% python3 -q
>>> import numpy as np
>>> from numpy import linalg as LA
>>> np.set_printoptions(precision=3, suppress=True, linewidth=120)
>>> def tidy(a):
...     return np.round(a, 3) + 0
... 
>>> M2 = np.array([[3, 0, 0, 5, 2, 3, 0, 1],
...     [0, 0, 0, 3, 4, 3, 2, 5],
...     [0, 5, 1, 5, 0, 5, 2, 2],
...     [5, 0, 3, 4, 0, 1, 3, 1],
...     [1, 2, 2, 0, 1, 1, 0, 2]])
>>> K = M2.T @ M2
>>> K
array([[35,  2, 17, 35,  7, 15, 15, 10],
       [ 2, 29,  9, 25,  2, 27, 10, 14],
       [17,  9, 14, 17,  2, 10, 11,  9],
       [35, 25, 17, 75, 22, 53, 28, 34],
       [ 7,  2,  2, 22, 21, 19,  8, 24],
       [15, 27, 10, 53, 19, 45, 19, 31],
       [15, 10, 11, 28,  8, 19, 17, 17],
       [10, 14,  9, 34, 24, 31, 17, 35]])
>>> tidy(LA.norm(K, 2) / LA.norm(K))
np.float64(0.964)
>>> [round(float(x), 3) for x in LA.svd(K, compute_uv=False)[:3]]
[184.057, 38.914, 28.883]
>>> np.argsort(-LA.norm(K, axis=0).round(6), kind="stable")[:3]
array([3, 5, 7])
>>> w, V = LA.eigh(K)
>>> (w > 1e-8).sum(), (w < -1e-8).sum()
(np.int64(5), np.int64(0))
>>> print(np.unique(w.round(6) + 0, return_counts=True)[1])
[3 1 1 1 1 1]
>>> print(tidy(LA.eigvalsh(K @ K)))
[    0.        0.        0.       24.73    200.906   834.207  1514.262 33876.895]
>>> np.abs(V[:, -1]).round(6).argmax()
np.int64(3)
>>> tidy(np.abs(V[:, -1]))
array([0.274, 0.245, 0.167, 0.617, 0.219, 0.468, 0.253, 0.354])
>>> tidy(np.trace(LA.pinv(K) @ K))
np.float64(5.0)
>>> np.unique(K.round(6), axis=0).shape
(8, 8)
>>> np.allclose(K[:-1].T @ LA.lstsq(K[:-1].T, K[-1])[0], K[-1])
True
>>> LA.lstsq(K[:-1].T, K[-1])[2]
np.int32(5)
